% ipython --no-banner

In [1]: import numpy as np

In [2]: from numpy import linalg as LA

In [3]: np.set_printoptions(precision=2, suppress=True, linewidth=120)

In [4]: tidy = lambda a: np.round(a, 2) + 0

In [5]: rng = np.random.default_rng(982)

In [6]: th = rng.uniform(0, 2 * np.pi, 11)

In [7]: q, _ = LA.qr(np.array([[-0.6, -1.7], [0.5, 1.5], [-0.1, 0.3]]))

In [8]: A = 5 * np.c_[np.cos(th), np.sin(th)] @ q.T

In [9]: tidy(A)
Out[9]: 
array([[ 3.77, -3.27, -0.26],
       [ 2.66, -2.74, -3.23],
       [-3.73,  3.28,  0.57],
       [ 2.63, -2.72, -3.26],
       [ 1.02, -1.53, -4.65],
       [-0.56, -0.23, -4.96],
       [-3.23,  3.09,  2.24],
       [ 0.13, -0.82, -4.93],
       [ 2.8 , -2.83, -3.02],
       [-1.86,  0.95, -4.54],
       [ 2.49, -1.56,  4.05]])

In [10]: rank = LA.matrix_rank(A)

In [11]: rank
Out[11]: np.int64(2)

In [12]: ns = LA.svd(A)[2][rank:].T

In [13]: tidy(A @ ns)
Out[13]: 
array([[0.],
       [0.],
       [0.],
       [0.],
       [0.],
       [0.],
       [0.],
       [0.],
       [0.],
       [0.],
       [0.]])

In [14]: LA.matrix_rank(A.T @ A), LA.matrix_rank(A @ A.T)
Out[14]: (np.int64(2), np.int64(2))

In [15]: tidy(ns[:, 0] / ns[np.abs(ns[:, 0]).round(6).argmax(), 0])
Out[15]: array([ 0.86,  1.  , -0.14])

In [16]: ns.shape
Out[16]: (3, 1)

In [17]: tidy(ns @ ns.T)
Out[17]: 
array([[ 0.42,  0.49, -0.07],
       [ 0.49,  0.57, -0.08],
       [-0.07, -0.08,  0.01]])

In [18]: [int(LA.matrix_rank(np.delete(A, i, axis=0))) for i in range(11)]
Out[18]: [2, 2, 2, 2, 2, 2, 2, 2, 2, 2, 2]

In [19]: np.allclose(A @ ns, 0)
Out[19]: True

In [20]: [int(LA.matrix_rank(A[:i])) for i in range(1, len(A) + 1)]
Out[20]: [1, 2, 2, 2, 2, 2, 2, 2, 2, 2, 2]

In [21]: W0 = np.loadtxt("run6.csv", delimiter=",")

In [22]: tidy(W0)
Out[22]: 
array([[ 0.08,  4.88, -0.35, -1.04],
       [ 3.96, -1.84,  1.18,  2.14],
       [ 2.85, -3.44,  1.01,  2.01],
       [-4.34, -1.67, -1.01, -1.54],
       [-4.24,  1.07, -1.2 , -2.1 ],
       [ 0.12, -4.86,  0.4 ,  1.12],
       [-1.21, -4.82,  0.05,  0.53],
       [ 4.43,  1.15,  1.08,  1.69],
       [ 2.63, -3.65,  0.97,  1.96],
       [ 0.57, -4.77,  0.51,  1.3 ],
       [-3.75, -3.06, -0.75, -0.98],
       [ 3.31, -2.92,  1.09,  2.09],
       [-1.46, -4.76, -0.02,  0.4 ],
       [ 1.3 , -4.52,  0.68,  1.56],
       [ 0.62, -4.75,  0.52,  1.32],
       [ 4.47,  0.32,  1.15,  1.89],
       [ 4.31, -0.81,  1.2 ,  2.07],
       [ 4.47,  0.29,  1.15,  1.9 ],
       [ 2.8 , -3.49,  1.  ,  2.  ],
       [-3.71, -3.13, -0.74, -0.94],
       [ 4.19, -1.24,  1.2 ,  2.11],
       [-3.6 ,  2.49, -1.14, -2.13],
       [ 4.33, -0.74,  1.19,  2.06]])

In [23]: # looks like rank 2

In [24]: lab = A[:, 1] > np.median(A[:, 1])

In [25]: u = A[lab].mean(axis=0) - A[~lab].mean(axis=0)

In [26]: ((A - A.mean(axis=0)) @ u > 0).astype(int)
Out[26]: array([0, 0, 1, 0, 0, 1, 1, 1, 0, 1, 0])

In [27]: D = LA.norm(W0[:, None] - W0[None], axis=-1)

In [28]: np.unravel_index(D.round(6).argmax(), D.shape)
Out[28]: (np.int64(4), np.int64(20))

In [29]: LA.matrix_rank(D ** 2)
Out[29]: np.int64(3)

In [30]: D.shape
Out[30]: (23, 23)

In [31]: D.mean(axis=1).argmax()
Out[31]: np.int64(0)

In [32]: np.flatnonzero(D[9] < D.mean() / 2)
Out[32]: array([ 5,  6,  8,  9, 12, 13, 14])

In [33]: D[9].round(6).argsort(kind="stable")[:4]
Out[33]: array([ 9, 14,  5, 13])

In [34]: Xs = W0 - W0.mean(axis=0)

In [35]: V = LA.svd(Xs)[2][:2]

In [36]: out = Xs - Xs @ V.T @ V

In [37]: tidy(np.diag(V.T @ V))
Out[37]: array([0.8 , 0.96, 0.06, 0.18])

In [38]: tidy(out.std(axis=0))
Out[38]: array([0., 0., 0., 0.])

In [39]: LA.matrix_rank(W0, rtol=0.1)
Out[39]: np.int64(2)

In [40]: LA.cond(W0) > 100
Out[40]: np.True_

In [41]: lab = W0[:, 3] > np.median(W0[:, 3])

In [42]: u = W0[lab].mean(axis=0) - W0[~lab].mean(axis=0)

In [43]: np.argsort(-np.abs(u).round(6), kind="stable")
Out[43]: array([0, 3, 2, 1])

In [44]: lab.astype(int)
Out[44]: array([0, 1, 1, 0, 0, 0, 0, 1, 1, 0, 0, 1, 0, 0, 0, 1, 1, 1, 1, 0, 1, 0, 1])

In [45]: tidy((((W0 - W0.mean(axis=0)) @ u > 0) == lab).mean())
Out[45]: np.float64(0.96)

In [46]: mat = np.load("mat.npy")

In [47]: mat
Out[47]: 
array([[0.5 , 0.  , 0.5 , 0.  ],
       [0.25, 0.5 , 0.  , 0.25],
       [0.  , 0.  , 0.5 , 0.5 ],
       [0.  , 0.  , 0.  , 1.  ]])

In [48]: U, s, vt = LA.svd(W0)

In [49]: V = vt[:(s > 1e-8).sum()]

In [50]: x = W0[5] + 2 * W0[14] + rng.integers(2) * np.eye(4)[2]

In [51]: tidy(x)
Out[51]: array([  1.36, -14.37,   2.45,   3.75])

In [52]: tidy(V.T @ V)
Out[52]: 
array([[ 0.8 ,  0.09,  0.2 ,  0.33],
       [ 0.09,  0.96, -0.05, -0.17],
       [ 0.2 , -0.05,  0.06,  0.1 ],
       [ 0.33, -0.17,  0.1 ,  0.18]])

In [53]: tidy(np.diag(V.T @ V))
Out[53]: array([0.8 , 0.96, 0.06, 0.18])

In [54]: q = mat.astype(float).copy()

In [55]: for j in range(4):
    ...:     q[:, j] -= q[:, :j] @ (q[:, :j].T @ q[:, j])
    ...:     q[:, j] /= LA.norm(q[:, j])
    ...: 

In [56]: tidy(q.T @ mat)
Out[56]: 
array([[ 0.56,  0.22,  0.45,  0.11],
       [ 0.  ,  0.45, -0.22,  0.22],
       [ 0.  ,  0.  ,  0.5 ,  0.5 ],
       [ 0.  ,  0.  ,  0.  ,  1.  ]])
